>>> import numpy as np
>>> np.set_printoptions(precision=2, suppress=True, linewidth=200, legacy="1.25")
>>> E = np.load("test2.npy")
>>> E
array([[ 1.7 ,  0.9 ,  0.3 ,  0.  , -0.5 ,  0.1 ],
       [ 0.1 , -0.7 ,  0.9 ,  0.1 , -0.1 ,  0.3 ],
       [ 0.  ,  2.4 ,  0.1 ,  0.  , -0.8 ,  0.1 ],
       [ 0.4 ,  1.1 ,  2.6 , -1.9 , -1.7 ,  0.1 ],
       [ 0.23, -1.71,  0.72,  1.53, -0.4 ,  0.69],
       [ 0.2 ,  0.  ,  0.4 , -0.9 ,  0.6 ,  1.7 ],
       [-0.9 ,  1.1 ,  1.2 , -0.1 , -0.4 , -0.2 ],
       [ 0.1 , -0.5 , -0.5 ,  2.2 , -0.8 ,  2.  ],
       [ 0.7 , -0.9 ,  1.3 ,  0.1 ,  0.9 , -0.5 ],
       [ 0.3 , -1.2 , -0.2 , -0.1 ,  0.3 , -0.4 ],
       [ 0.1 , -1.6 ,  0.8 ,  1.4 , -0.4 ,  0.8 ]])
>>> x0 = np.array([3, 0, 1, 0, 1, 0])
>>> rhs = E @ x0
>>> np.round(np.linalg.solve(E.T @ E, E.T @ rhs), 2) + 0
array([3., 0., 1., 0., 1., 0.])
>>> np.round(np.linalg.pinv(E) @ E, 2) + 0
array([[1., 0., 0., 0., 0., 0.],
       [0., 1., 0., 0., 0., 0.],
       [0., 0., 1., 0., 0., 0.],
       [0., 0., 0., 1., 0., 0.],
       [0., 0., 0., 0., 1., 0.],
       [0., 0., 0., 0., 0., 1.]])
>>> rng = np.random.default_rng(647597)
>>> rhs = rhs + 0.1 * rng.normal(size=11)
>>> rhs
array([ 4.89,  1.12, -0.51,  1.93,  1.  ,  1.65, -1.84, -0.99,  4.19,  0.93,  0.75])
>>> beta, *_ = np.linalg.lstsq(E, rhs)
>>> np.round(E.T @ (rhs - E @ beta), 2) + 0
array([0., 0., 0., 0., 0., 0.])
>>> [round(float(np.linalg.norm(np.linalg.solve(E.T @ E + lam * np.eye(6), E.T @ rhs))), 2) for lam in (0, 1, 10, 100)]
[3.3, 2.65, 1.11, 0.19]
>>> beta.round()
array([3., 0., 1., 0., 1., 0.])
>>> proj = E @ np.linalg.solve(E.T @ E, E.T)
>>> np.allclose(proj @ proj, proj)
True
>>> np.linalg.matrix_rank(np.eye(11) - proj)
5
>>> np.round(np.trace(proj), 2)
6.0
>>> proj @ E[:, 4]
array([-0.5, -0.1, -0.8, -1.7, -0.4,  0.6, -0.4, -0.8,  0.9,  0.3, -0.4])
>>> np.diag(proj)
array([0.75, 0.1 , 0.49, 0.92, 0.34, 0.92, 0.57, 0.64, 0.75, 0.21, 0.32])
>>> lab = rng.permutation(6)
>>> B = E[:, lab] * rng.choice([-1, 1], 6)
>>> B
array([[ 0.1 , -0.3 , -0.  , -0.5 ,  1.7 , -0.9 ],
       [ 0.3 , -0.9 , -0.1 , -0.1 ,  0.1 ,  0.7 ],
       [ 0.1 , -0.1 , -0.  , -0.8 ,  0.  , -2.4 ],
       [ 0.1 , -2.6 ,  1.9 , -1.7 ,  0.4 , -1.1 ],
       [ 0.69, -0.72, -1.53, -0.4 ,  0.23,  1.71],
       [ 1.7 , -0.4 ,  0.9 ,  0.6 ,  0.2 , -0.  ],
       [-0.2 , -1.2 ,  0.1 , -0.4 , -0.9 , -1.1 ],
       [ 2.  ,  0.5 , -2.2 , -0.8 ,  0.1 ,  0.5 ],
       [-0.5 , -1.3 , -0.1 ,  0.9 ,  0.7 ,  0.9 ],
       [-0.4 ,  0.2 ,  0.1 ,  0.3 ,  0.3 ,  1.2 ],
       [ 0.8 , -0.8 , -1.4 , -0.4 ,  0.1 ,  1.6 ]])
>>> left, _, VT = np.linalg.svd(E.T @ B)
>>> lab
array([5, 2, 3, 4, 0, 1])
>>> np.round(left @ VT, 2) + 0
array([[ 0.,  0.,  0.,  0.,  1.,  0.],
       [ 0.,  0.,  0.,  0.,  0., -1.],
       [ 0., -1.,  0.,  0.,  0.,  0.],
       [ 0.,  0., -1.,  0.,  0.,  0.],
       [ 0.,  0.,  0.,  1.,  0.,  0.],
       [ 1.,  0.,  0.,  0.,  0.,  0.]])
>>> np.round(np.linalg.lstsq(E, B)[0], 2) + 0
array([[ 0.,  0.,  0.,  0.,  1.,  0.],
       [ 0.,  0.,  0.,  0.,  0., -1.],
       [ 0., -1.,  0.,  0.,  0.,  0.],
       [ 0.,  0., -1.,  0.,  0.,  0.],
       [ 0.,  0.,  0.,  1.,  0.,  0.],
       [ 1.,  0.,  0.,  0.,  0.,  0.]])
